$ python3 -q
>>> import numpy as np
>>> np.set_printoptions(precision=3, suppress=True, linewidth=200, sign=" ")
>>> A = np.load("test14.npy")
>>> print(A)
[[ 1  1  0  1  2  0  0  1  1  1]
 [ 0  0  2  0  1  1  0  0  2  1]
 [ 0  2  0  2  1  2  2  2  0  2]
 [ 2  2  2  1  0  2  1  2  2  2]
 [ 2  1  2  0  0  2  2  1  2  2]
 [ 0  0  2  1  2  2  1  0  1  0]
 [ 0  1  1  2  2  0  1  1  2  0]
 [ 0  2  1  1  1  1  1  2  2  1]
 [ 2  1  0  2  1  2  0  0  0  2]
 [ 0  2  0  0  2  2  2  0  1  2]]
>>> rng = np.random.default_rng(45531)
>>> z = rng.permutation(10)
>>> print(z)
[ 2  7  8  9  4  5  3  1  0  6]
>>> M2 = A[z][:, z]
>>> print(np.sort(np.abs(np.linalg.eigvals(M2))))
[  0.373   1.088   1.088   1.88    1.88    1.911   2.206   2.206   3.518  10.951]
>>> print(np.round(np.linalg.det(M2), 3), np.round(np.linalg.det(A[z]), 3))
-560.0 560.0
>>> theta = np.radians(135)
>>> Rm = np.eye(10)
>>> Rm[4, 4] = Rm[1, 1] = np.cos(theta)
>>> Rm[4, 1], Rm[1, 4] = -np.sin(theta), np.sin(theta)
>>> print(Rm)
[[ 1.     0.     0.     0.     0.     0.     0.     0.     0.     0.   ]
 [ 0.    -0.707  0.     0.     0.707  0.     0.     0.     0.     0.   ]
 [ 0.     0.     1.     0.     0.     0.     0.     0.     0.     0.   ]
 [ 0.     0.     0.     1.     0.     0.     0.     0.     0.     0.   ]
 [ 0.    -0.707  0.     0.    -0.707  0.     0.     0.     0.     0.   ]
 [ 0.     0.     0.     0.     0.     1.     0.     0.     0.     0.   ]
 [ 0.     0.     0.     0.     0.     0.     1.     0.     0.     0.   ]
 [ 0.     0.     0.     0.     0.     0.     0.     1.     0.     0.   ]
 [ 0.     0.     0.     0.     0.     0.     0.     0.     1.     0.   ]
 [ 0.     0.     0.     0.     0.     0.     0.     0.     0.     1.   ]]
>>> M2 = A @ Rm.T
>>> print(round(np.linalg.det(Rm), 3), round(np.trace(Rm), 3))
1.0 6.586
>>> print(np.allclose(A @ A.T, M2 @ M2.T))
True
>>> print(np.allclose(np.linalg.norm(A, axis=1), np.linalg.norm(M2, axis=1)))
True
